>>> import numpy as np
>>> from numpy import linalg as LA
>>> np.set_printoptions(precision=3, suppress=True, linewidth=160, sign=" ")
>>> mat = np.loadtxt("test2.csv", delimiter=",")
>>> mat
array([[ 0.,  0.,  0.,  0.,  0.,  0.,  1.],
       [ 0.,  0.,  0.,  0.,  1.,  0.,  0.],
       [ 1.,  0.,  0.,  0.,  0.,  0.,  0.],
       [ 0.,  1.,  0.,  0.,  0.,  0.,  0.],
       [ 0.,  0.,  0.,  1.,  0.,  0.,  0.],
       [ 0.,  0.,  0.,  0.,  0.,  1.,  0.],
       [ 0.,  0.,  1.,  0.,  0.,  0.,  0.]])
>>> rng = np.random.default_rng(18915)
>>> lab = rng.permutation(7)
>>> lab
array([ 2,  1,  0,  5,  6,  3,  4])
>>> B = mat[lab][:, lab]
>>> np.allclose(B, mat)
False
>>> np.diag(B)
array([ 0.,  0.,  0.,  1.,  0.,  0.,  0.])
>>> np.sort(np.abs(LA.eigvals(B)))
array([ 1.,  1.,  1.,  1.,  1.,  1.,  1.])
>>> t = np.radians(120)
>>> R = np.eye(7)
>>> R[3, 3] = R[5, 5] = np.cos(t)
>>> R[3, 5], R[5, 3] = -np.sin(t), np.sin(t)
>>> R
array([[ 1.   ,  0.   ,  0.   ,  0.   ,  0.   ,  0.   ,  0.   ],
       [ 0.   ,  1.   ,  0.   ,  0.   ,  0.   ,  0.   ,  0.   ],
       [ 0.   ,  0.   ,  1.   ,  0.   ,  0.   ,  0.   ,  0.   ],
       [ 0.   ,  0.   ,  0.   , -0.5  ,  0.   , -0.866,  0.   ],
       [ 0.   ,  0.   ,  0.   ,  0.   ,  1.   ,  0.   ,  0.   ],
       [ 0.   ,  0.   ,  0.   ,  0.866,  0.   , -0.5  ,  0.   ],
       [ 0.   ,  0.   ,  0.   ,  0.   ,  0.   ,  0.   ,  1.   ]])
>>> B = mat @ R.T
>>> np.allclose(mat @ mat.T, B @ B.T)
True
>>> B
array([[ 0.   ,  0.   ,  0.   ,  0.   ,  0.   ,  0.   ,  1.   ],
       [ 0.   ,  0.   ,  0.   ,  0.   ,  1.   ,  0.   ,  0.   ],
       [ 1.   ,  0.   ,  0.   ,  0.   ,  0.   ,  0.   ,  0.   ],
       [ 0.   ,  1.   ,  0.   ,  0.   ,  0.   ,  0.   ,  0.   ],
       [ 0.   ,  0.   ,  0.   , -0.5  ,  0.   ,  0.866,  0.   ],
       [ 0.   ,  0.   ,  0.   , -0.866,  0.   , -0.5  ,  0.   ],
       [ 0.   ,  0.   ,  1.   ,  0.   ,  0.   ,  0.   ,  0.   ]])
>>> np.allclose(LA.norm(mat, axis=1), LA.norm(B, axis=1))
True
>>> X = np.load("arr.npy")
>>> X
array([[  6.063,  -5.441,  -5.42 ,  -0.624,   8.426],
       [  2.959,   3.736,  -6.324,  -1.592,  10.532],
       [  2.013,   6.668,  -5.971, -14.421,  -3.615],
       [  3.375,  11.302,  -4.135,  11.389,  -5.682],
       [  8.991,  -6.584,   0.042,   2.263,  -5.964],
       [ -7.687,  -6.553, -10.515,   4.503,  -2.601]])
>>> C2 = X.T @ X
>>> LA.matrix_rank(C2)
np.int64(5)
>>> np.allclose(C2, C2.T)
True
>>> np.round(np.trace(C2), 3), np.round((X ** 2).sum(), 3)
(np.float64(1371.229), np.float64(1371.229))
>>> vec = np.array([2, 0, 0, 3, 2])
>>> target = X @ vec
>>> np.round(LA.solve(X.T @ X, X.T @ target), 3) + 0
array([ 2.,  0.,  0.,  3.,  2.])
>>> np.round(LA.pinv(X) @ X, 3) + 0
array([[ 1.,  0.,  0.,  0.,  0.],
       [ 0.,  1.,  0.,  0.,  0.],
       [ 0.,  0.,  1.,  0.,  0.],
       [ 0.,  0.,  0.,  1.,  0.],
       [ 0.,  0.,  0.,  0.,  1.]])
>>> target = target + 0.05 * rng.normal(size=6)
>>> target
array([ 27.024,  22.125, -46.547,  29.686,  12.851,  -7.086])
>>> coef, *_ = LA.lstsq(X, target)
>>> coef
array([ 1.999,  0.004,  0.004,  3.007,  1.995])
>>> np.round(X.T @ (target - X @ coef), 3) + 0
array([ 0.,  0.,  0.,  0.,  0.])
>>> [round(float(LA.norm(LA.solve(X.T @ X + lam * np.eye(5), X.T @ target))), 2) for lam in (0, 1, 10, 100)]
[4.13, 4.11, 3.97, 2.97]
